% python3 -q
>>> import numpy as np
>>> import numpy.linalg as la
>>> np.set_printoptions(precision=2, suppress=True, linewidth=200, floatmode="fixed")
>>> def tidy(a):
...     return np.round(a, 2) + 0
... 
>>> A = np.array([[-1, 8, 7, 9],
...     [-4, -1, 1, -2],
...     [5, -4, 4, -5],
...     [-4, 0, 8, 8],
...     [7, 1, -7, 6],
...     [3, 1, -5, -7],
...     [-2, 5, 1, -1],
...     [-5, 9, 1, -8],
...     [-3, 1, -8, -7]])
>>> ang = np.radians(36)
>>> R = np.eye(4)
>>> R[0, 0] = R[2, 2] = np.cos(ang)
>>> R[0, 2], R[2, 0] = -np.sin(ang), np.sin(ang)
>>> tidy(R)
array([[ 0.81,  0.00, -0.59,  0.00],
       [ 0.00,  1.00,  0.00,  0.00],
       [ 0.59,  0.00,  0.81,  0.00],
       [ 0.00,  0.00,  0.00,  1.00]])
>>> B = A @ R.T
>>> print(np.allclose(A @ A.T, B @ B.T))
True
>>> tidy(la.det(R)), tidy(np.trace(R))
(np.float64(1.0), np.float64(3.62))
>>> vec = np.array([1, 2, 0, 0])
>>> y = A @ vec
>>> print(y)
[15 -6 -3 -4  9  5  8 13 -1]
>>> print(tidy(la.lstsq(A, y)[0]))
[1.00 2.00 0.00 0.00]
>>> rng = np.random.default_rng(4815)
>>> y = y + 0.02 * rng.normal(size=9)
>>> tidy(y)
array([14.99, -6.02, -3.00, -4.02,  8.98,  5.01,  8.00, 13.02, -1.01])
>>> c, *_ = la.lstsq(A, y)
>>> c.round()
array([ 1.00,  2.00,  0.00, -0.00])
>>> tidy(A.T @ (y - A @ c))
array([0.00, 0.00, 0.00, 0.00])
>>> tidy(c)
array([1.00, 2.00, 0.00, 0.00])
>>> vec = np.array([1, 1, 2, 0])
>>> A @ np.eye(4)[2]
array([ 7.00,  1.00,  4.00,  8.00, -7.00, -5.00,  1.00,  1.00, -8.00])
>>> (A @ vec).argmax()
np.int64(0)
>>> A @ (2 * vec)
array([ 42,  -6,  18,  24, -12, -12,  10,  12, -36])
>>> np.einsum("ij,j->i", A, vec)
array([ 21,  -3,   9,  12,  -6,  -6,   5,   6, -18])
>>> print(A @ vec)
[ 21  -3   9  12  -6  -6   5   6 -18]
>>> np.sign((A @ vec).round(6))
array([ 1, -1,  1,  1, -1, -1,  1,  1, -1])
>>> O, R = la.qr(A)
>>> tidy(O @ R)
array([[-1.00,  8.00,  7.00,  9.00],
       [-4.00, -1.00,  1.00, -2.00],
       [ 5.00, -4.00,  4.00, -5.00],
       [-4.00,  0.00,  8.00,  8.00],
       [ 7.00,  1.00, -7.00,  6.00],
       [ 3.00,  1.00, -5.00, -7.00],
       [-2.00,  5.00,  1.00, -1.00],
       [-5.00,  9.00,  1.00, -8.00],
       [-3.00,  1.00, -8.00, -7.00]])
>>> np.trace(O @ O.T)
np.float64(4.0)
>>> np.allclose(R.T @ R, A.T @ A)
True
>>> O.shape, R.shape
((9, 4), (4, 4))
>>> tidy(abs(R[0, 0])), tidy(la.norm(A[:, 0]))
(np.float64(12.41), np.float64(12.41))
>>> tidy(np.abs(np.diag(R)))
array([12.41, 12.50, 15.43, 16.20])
>>> labels = rng.permutation(4)
>>> B = A[:, labels] * rng.choice([-1, 1], 4)
>>> B
array([[-8,  9, -7, -1],
       [ 1, -2, -1, -4],
       [ 4, -5, -4,  5],
       [ 0,  8, -8, -4],
       [-1,  6,  7,  7],
       [-1, -7,  5,  3],
       [-5, -1, -1, -2],
       [-9, -8, -1, -5],
       [-1, -7,  8, -3]])
>>> left, _, VT = la.svd(A.T @ B)
>>> print(labels)
[1 3 2 0]
>>> tidy(left @ VT)
array([[ 0.00,  0.00,  0.00,  1.00],
       [-1.00,  0.00,  0.00,  0.00],
       [ 0.00,  0.00, -1.00,  0.00],
       [ 0.00,  1.00,  0.00,  0.00]])
>>> B = np.array([[4, 6], [1, 0], [9, 4]])
>>> F = np.tile(B, (2, 3))
>>> F
array([[4, 6, 4, 6, 4, 6],
       [1, 0, 1, 0, 1, 0],
       [9, 4, 9, 4, 9, 4],
       [4, 6, 4, 6, 4, 6],
       [1, 0, 1, 0, 1, 0],
       [9, 4, 9, 4, 9, 4]])
>>> print([round(float(x), 2) for x in la.svd(F, compute_uv=False)[:3]])
[28.91, 8.03, 0.0]
>>> la.cond(F) > 100
np.True_
>>> print(tidy(la.norm(F, 2) / la.norm(F)))
0.96
>>> print(la.matrix_rank(F, rtol=0.1))
2
>>> left, sigma, VT = la.svd(F)
>>> evecs = VT[:(sigma > 1e-8).sum()]
>>> vec = F[0] + 5 * F[1] + rng.integers(2) * np.eye(6)[5]
>>> print(vec)
[9.00 6.00 9.00 6.00 9.00 6.00]
>>> tidy(la.norm(vec - evecs.T @ evecs @ vec))
np.float64(0.0)
>>> tidy(np.diag(evecs.T @ evecs))
array([0.33, 0.33, 0.33, 0.33, 0.33, 0.33])
>>> def softmax(z):
...     e = np.exp(z - z.max(axis=-1, keepdims=True))
...     return e / e.sum(axis=-1, keepdims=True)
... 
>>> tidy(softmax(F).sum(axis=1))
array([1.00, 1.00, 1.00, 1.00, 1.00, 1.00])
>>> att = F @ F.T / np.sqrt(6)
>>> softmax(att).round(6).argmax(axis=1)
array([2, 2, 2, 2, 2, 2])
>>> B = F[0, 0] * F[1:] - np.outer(F[1:, 0], F[0])
>>> B
array([[  0,  -6,   0,  -6,   0,  -6],
       [  0, -38,   0, -38,   0, -38],
       [  0,   0,   0,   0,   0,   0],
       [  0,  -6,   0,  -6,   0,  -6],
       [  0, -38,   0, -38,   0, -38]])
>>> F[:, 0] / F[0, 0]
array([1.00, 0.25, 2.25, 1.00, 0.25, 2.25])
>>> data = np.load("m.npy")
>>> data
array([[ 0.80, -0.39, -0.50, -0.09,  2.49,  1.79, -2.10],
       [-0.08,  0.38, -1.37,  0.40,  1.17,  1.93, -2.05],
       [ 0.22, -0.06, -1.05, -0.69,  1.87,  1.85, -2.20],
       [-0.32, -0.38, -0.50,  0.09,  2.02,  2.74, -1.52],
       [-0.87,  0.20, -0.87, -0.19,  1.97,  2.06, -2.15],
       [-0.79,  0.34, -1.16, -0.12,  2.05,  1.89, -1.88],
       [ 2.04,  1.04, -1.17, -0.14,  2.25,  1.99,  2.02],
       [ 2.03,  0.96, -1.07, -0.40,  2.47,  1.68,  1.58],
       [ 1.98,  0.88, -1.45,  0.28,  1.47,  2.27,  2.02],
       [ 1.97,  0.55, -0.78, -0.09,  1.60,  2.16,  2.96],
       [ 2.40,  1.25, -1.46,  0.37,  2.50,  1.83,  2.06],
       [ 2.18,  1.17, -1.58, -0.07,  1.98,  2.46,  2.08]])
>>> vec = np.array([1, 3, 0, 0, 3, -3, 0])
>>> (data @ vec).argmax()
np.int64(10)
>>> tidy(data @ (2 * vec))
array([ 3.46, -2.44,  0.20, -7.24, -1.08,  1.42, 11.88, 14.56,  4.44,  3.88, 16.32,  8.50])
>>> tidy(np.einsum("ij,j->i", data, vec))
array([ 1.73, -1.22,  0.10, -3.62, -0.54,  0.71,  5.94,  7.28,  2.22,  1.94,  8.16,  4.25])
>>> data @ np.eye(7)[3]
array([-0.09,  0.40, -0.69,  0.09, -0.19, -0.12, -0.14, -0.40,  0.28, -0.09,  0.37, -0.07])
>>> tidy((data * vec).sum(axis=1))
array([ 1.73, -1.22,  0.10, -3.62, -0.54,  0.71,  5.94,  7.28,  2.22,  1.94,  8.16,  4.25])
>>> u = np.array([0, 3, 3])
>>> tidy(np.correlate(data[9], data[0], "full"))
array([-4.14,  2.37,  7.53, -0.01, -6.50, -2.87,  3.39, 11.32,  5.79, -2.04, -1.04,  0.57,  2.37])
>>> B = np.array([[2, 3], [3, -3]])
>>> X = np.kron(np.eye(2, dtype=int), B)
>>> X
array([[ 2,  3,  0,  0],
       [ 3, -3,  0,  0],
       [ 0,  0,  2,  3],
       [ 0,  0,  3, -3]])
>>> # splits into 2 blocks
>>> ev, evecs = la.eigh(X)
>>> tidy(la.svd(X, compute_uv=False))
array([4.41, 4.41, 3.41, 3.41])
>>> print(tidy(la.eigvalsh(X @ X)))
[11.59 11.59 19.41 19.41]
>>> tidy(ev.sum()), np.trace(X)
(np.float64(-2.0), np.int64(-2))
>>> ev, evecs = la.eigh(X)
>>> vec = np.array([3, 0, 3, 1])
>>> np.abs(X).sum(axis=1).max(), tidy(np.abs(ev).max())
(np.int64(6), np.float64(4.41))
>>> tidy(vec @ X @ vec / (vec @ vec)), tidy(ev[0]), tidy(ev[-1])
(np.float64(2.68), np.float64(-4.41), np.float64(3.41))
>>> O, evecs = la.qr(X[:, :3])[0], la.qr(X[:, 3:])[0]
>>> sigma = la.svd(O.T @ evecs, compute_uv=False)
>>> print(tidy(sigma))
[0.20]
>>> tidy(la.norm(O @ O.T - evecs @ evecs.T, 2))
np.float64(1.0)
>>> vec = np.array([0, 1, 1, 1])
>>> y = X @ vec
>>> c, lr = np.zeros(4), 1 / la.norm(X, 2) ** 2
>>> for i in range(8):
...     c -= lr * X.T @ (X @ c - y)
...     if i % 2 == 0: print(i, round(la.norm(X @ c - y), 2))
... 
0 1.91
2 0.31
4 0.05
6 0.01
>>> print(tidy(c))
[0.00 1.00 1.00 1.00]
>>> print(np.kron(np.eye(2, dtype=int), X))
[[ 2  3  0  0  0  0  0  0]
 [ 3 -3  0  0  0  0  0  0]
 [ 0  0  2  3  0  0  0  0]
 [ 0  0  3 -3  0  0  0  0]
 [ 0  0  0  0  2  3  0  0]
 [ 0  0  0  0  3 -3  0  0]
 [ 0  0  0  0  0  0  2  3]
 [ 0  0  0  0  0  0  3 -3]]
>>> tidy(la.det(2 * X)), tidy(la.det(X))
(np.float64(3600.0), np.float64(225.0))
>>> np.einsum("ii->", X)
np.int64(-2)
>>> tidy(la.eigvals(X))
array([ 3.41, -4.41,  3.41, -4.41])
>>> m1 = np.loadtxt("dump.csv", delimiter=",")
>>> m1
array([[ -0.40,   1.00,   2.40,  -0.10,  -1.30,   0.10,   3.00],
       [ -1.10,  -1.00,   0.40,  -1.20,  -2.40,   0.10,  -0.20],
       [  0.00,  16.00, -14.00,   4.00,   2.00,  12.00,   0.00],
       [ -2.20,   0.40,   2.20,  -0.60,   1.50,  -1.30,   0.30],
       [  1.40,  -3.00,  -0.10,  -1.30,  -0.20,   0.00,   0.80],
       [  0.00,  -0.50,   0.10,   0.90,  -0.30,  -0.10,  -1.20],
       [  0.70,  -1.80,   1.00,   0.30,   1.10,   1.90,   0.60],
       [ -0.20,  -0.20,  -0.60,   0.90,   0.20,  -0.20,  -0.10],
       [ -0.40,  -1.90,   0.70,  -1.20,  -0.10,  -1.40,  -0.60],
       [ -0.60,  -0.90,  -0.50,   0.40,   0.80,  -2.00,  -1.20],
       [  0.90,   1.30,  -1.00,   0.20,   0.80,  -0.40,  -0.10],
       [  1.30,   0.70,   0.20,   2.10,   2.20,  -0.40,   1.40],
       [ -0.40,   0.20,   0.30,   1.50,   1.80,   0.90,   0.40],
       [  1.30,  -0.40,  -1.10,  -0.10,  -0.70,   2.30,  -0.30],
       [ -0.80,  -0.80,  -1.00,   0.90,   0.80,   1.60,  -0.20],
       [ -1.30,   0.30,  -0.30,   0.00,   0.80,  -1.30,   0.40],
       [ -0.20,  -2.10,   0.00,  -0.20,  -1.10,   0.60,   1.40],
       [  0.00,   0.90,  -1.80,  -0.20,   0.10,   1.20,   0.20],
       [ -0.70,   1.70,   0.00,  -0.60,  -0.50,   1.10,   1.10],
       [  0.60,   1.30,   0.40,   0.30,   0.90,  -0.60,   0.40],
       [  1.20,  -1.30,  -0.20,  -0.30,   0.60,   1.10,  -1.00],
       [ -0.50,  -0.60,   0.90,   2.70,   0.70,  -0.90,   0.50],
       [ -1.20,   0.30,   0.40,   1.20,   2.40,   2.20,   0.10],
       [  0.50,  -1.40,  -0.30,  -0.90,  -0.10,  -0.20,  -0.80],
       [ -0.10,   0.80,   0.90,   0.40,  -0.30,  -0.30,  -0.80],
       [ -0.50,  -0.50,  -0.10,   1.00,  -0.10,   0.80,   0.50]])
>>> hat = m1 @ la.solve(m1.T @ m1, m1.T)
>>> tidy(la.eigvalsh(hat))
array([0.00, 0.00, 0.00, 0.00, 0.00, 0.00, 0.00, 0.00, 0.00, 0.00, 0.00, 0.00, 0.00, 0.00, 0.00, 0.00, 0.00, 0.00, 0.00, 1.00, 1.00, 1.00, 1.00, 1.00, 1.00, 1.00])
>>> tidy(np.diag(hat))
array([0.53, 0.28, 0.95, 0.45, 0.37, 0.19, 0.30, 0.08, 0.09, 0.25, 0.13, 0.44, 0.15, 0.20, 0.22, 0.25, 0.32, 0.07, 0.14, 0.13, 0.21, 0.42, 0.42, 0.08, 0.20, 0.12])
>>> np.allclose(hat @ hat, hat)
True
>>> la.matrix_rank(np.eye(26) - hat)
np.int64(19)
